$ ipython --no-banner

In [1]: import numpy as np

In [2]: np.set_printoptions(precision=1, suppress=True, linewidth=200, floatmode="fixed")

In [3]: M = -3 * np.eye(3) + np.eye(3, k=1)

In [4]: M
Out[4]: 
array([[-3.0,  1.0,  0.0],
       [ 0.0, -3.0,  1.0],
       [ 0.0,  0.0, -3.0]])

In [5]: W1 = np.array([[1, 2, -1], [-2, -2, 0], [-1, 0, -2]])

In [6]: c = np.array([2, 0, -1])

In [7]: hid = np.maximum(M @ W1 + c, 0)

In [8]: hid
Out[8]: 
array([[0.0, 0.0, 2.0],
       [7.0, 6.0, 0.0],
       [5.0, 0.0, 5.0]])

In [9]: C = np.array([[-3, -7], [4, 5], [3, 5]])

In [10]: hid @ C
Out[10]: 
array([[  6.0,  10.0],
       [  3.0, -19.0],
       [  0.0, -10.0]])

In [11]: (hid @ C).round(6).argmax(axis=1)
Out[11]: array([1, 0, 0])

In [12]: hid.inv()
Traceback (most recent call last):
  Cell In[12], line 1
    hid.inv()
AttributeError: 'numpy.ndarray' object has no attribute 'inv'


In [13]: np.allclose(hid, hid.T)
Out[13]: False

In [14]: assert hid == hid.T
Traceback (most recent call last):
  Cell In[14], line 1
    assert hid == hid.T
ValueError: The truth value of an array with more than one element is ambiguous. Use a.any() or a.all()


In [15]: np.sort(np.abs(np.linalg.eigvals(hid)))
Out[15]: array([1.5, 6.0, 6.5])

In [16]: (hid - hid.T) / 2
Out[16]: 
array([[ 0.0, -3.5, -1.5],
       [ 3.5,  0.0,  0.0],
       [ 1.5,  0.0,  0.0]])

In [17]: np.linalg.matrix_power(hid, 4)
Out[17]: 
array([[ 350.0,    0.0,  450.0],
       [2282.0, 1296.0, 1414.0],
       [1125.0,    0.0, 1475.0]])

In [18]: hid @ hid
Out[18]: 
array([[10.0,  0.0, 10.0],
       [42.0, 36.0, 14.0],
       [25.0,  0.0, 35.0]])

In [19]: np.trace(hid)
Out[19]: np.float64(11.0)

In [20]: round(float(np.linalg.det(hid)), 1)
Out[20]: -60.0

In [21]: C2 = M.T @ M

In [22]: np.linalg.svd(M, compute_uv=False) ** 2
Out[22]: array([14.0,  9.5,  5.5])

In [23]: C2
Out[23]: 
array([[ 9.0, -3.0,  0.0],
       [-3.0, 10.0, -3.0],
       [ 0.0, -3.0, 10.0]])

In [24]: arr = np.load("mat.npy")

In [25]: arr
Out[25]: 
array([[ 0,  1,  1, -2, -3, -1,  2,  1],
       [-1,  0, -3,  3, -1, -1,  1,  3],
       [-1,  3,  0, -3,  3,  4, -1,  1],
       [ 2, -3,  3,  0,  3,  1, -5, -4],
       [ 3,  1, -3, -3,  0,  2, -2, -3],
       [ 1,  1, -4, -1, -2,  0,  3, -2],
       [-2, -1,  1,  5,  2, -3,  0, -6],
       [-1, -3, -1,  4,  3,  2,  6,  0]])

In [26]: rng = np.random.default_rng(789)

In [27]: idx = rng.permutation(8)

In [28]: idx
Out[28]: array([4, 6, 7, 2, 1, 5, 3, 0])

In [29]: B = arr[idx][:, idx]

In [30]: np.allclose(B, arr)
Out[30]: False
